>>> import numpy as np
>>> from numpy import linalg as LA
>>> np.set_printoptions(suppress=True, linewidth=140)
>>> K = np.array([[1, 3, 1, 1, 1],
...     [3, 1, 3, 1, 1],
...     [1, 3, 1, 3, 1],
...     [1, 1, 3, 1, 3],
...     [1, 1, 1, 3, 1]])
>>> q, R = LA.qr(K)
>>> print(q.shape, R.shape)
(5, 5) (5, 5)
>>> print(np.round(np.abs(np.diag(R)), 3))
[3.606 3.419 1.919 2.575 0.263]
>>> A = np.load("w.npy")
>>> print(A.round(3))
[[0.333 0.    0.    0.167 0.    0.    0.167 0.167 0.167 0.   ]
 [0.    0.667 0.    0.    0.    0.    0.    0.    0.    0.333]
 [0.    0.    0.2   0.2   0.    0.2   0.    0.2   0.    0.2  ]
 [0.    0.    0.167 0.167 0.    0.167 0.    0.167 0.167 0.167]
 [0.    0.25  0.    0.    0.25  0.25  0.25  0.    0.    0.   ]
 [0.25  0.25  0.25  0.    0.    0.25  0.    0.    0.    0.   ]
 [0.    0.    0.    0.    0.    0.25  0.5   0.    0.    0.25 ]
 [0.    0.5   0.    0.    0.    0.    0.    0.5   0.    0.   ]
 [0.    0.2   0.2   0.    0.2   0.    0.    0.2   0.2   0.   ]
 [0.25  0.    0.    0.    0.25  0.    0.    0.    0.25  0.25 ]]
>>> # rows sum to 1
>>> r0, v = A[7], A[9]
>>> print(r0 @ v)
0.0
>>> p = (r0 @ v) / (r0 @ r0) * r0
>>> print(np.outer(r0, v))
[[0.    0.    0.    0.    0.    0.    0.    0.    0.    0.   ]
 [0.125 0.    0.    0.    0.125 0.    0.    0.    0.125 0.125]
 [0.    0.    0.    0.    0.    0.    0.    0.    0.    0.   ]
 [0.    0.    0.    0.    0.    0.    0.    0.    0.    0.   ]
 [0.    0.    0.    0.    0.    0.    0.    0.    0.    0.   ]
 [0.    0.    0.    0.    0.    0.    0.    0.    0.    0.   ]
 [0.    0.    0.    0.    0.    0.    0.    0.    0.    0.   ]
 [0.125 0.    0.    0.    0.125 0.    0.    0.    0.125 0.125]
 [0.    0.    0.    0.    0.    0.    0.    0.    0.    0.   ]
 [0.    0.    0.    0.    0.    0.    0.    0.    0.    0.   ]]
>>> print(v - p)
[0.25 0.   0.   0.   0.25 0.   0.   0.   0.25 0.25]
>>> B = np.array([[-3, 1, 1],
...     [-1, -3, 2],
...     [1, 3, 0],
...     [-1, 1, -1],
...     [-3, 0, 1],
...     [-3, 2, -2],
...     [1, -2, -1],
...     [1, 0, 1],
...     [-2, 1, 0],
...     [3, 2, 2]])
>>> print(np.round(A @ B, 3) + 0)
[[-1.167  0.333  0.167]
 [ 0.333 -1.333  2.   ]
 [ 0.2    1.6    0.   ]
 [-0.167  1.5    0.   ]
 [-1.5   -0.75   0.   ]
 [-1.5    0.75   0.25 ]
 [ 0.5    0.    -0.5  ]
 [ 0.    -1.5    1.5  ]
 [-0.8    0.2    0.8  ]
 [-1.25   1.     1.   ]]
>>> print(LA.matrix_rank(np.vstack([A, B.T])))
10
>>> print(np.round(np.einsum("ik,kj->ij", A, B), 3) + 0)
[[-1.167  0.333  0.167]
 [ 0.333 -1.333  2.   ]
 [ 0.2    1.6    0.   ]
 [-0.167  1.5    0.   ]
 [-1.5   -0.75   0.   ]
 [-1.5    0.75   0.25 ]
 [ 0.5    0.    -0.5  ]
 [ 0.    -1.5    1.5  ]
 [-0.8    0.2    0.8  ]
 [-1.25   1.     1.   ]]
>>> print(np.round(np.einsum("ik,kj->ji", A, B), 3) + 0)
[[-1.167  0.333  0.2   -0.167 -1.5   -1.5    0.5    0.    -0.8   -1.25 ]
 [ 0.333 -1.333  1.6    1.5   -0.75   0.75   0.    -1.5    0.2    1.   ]
 [ 0.167  2.     0.     0.     0.     0.25  -0.5    1.5    0.8    1.   ]]
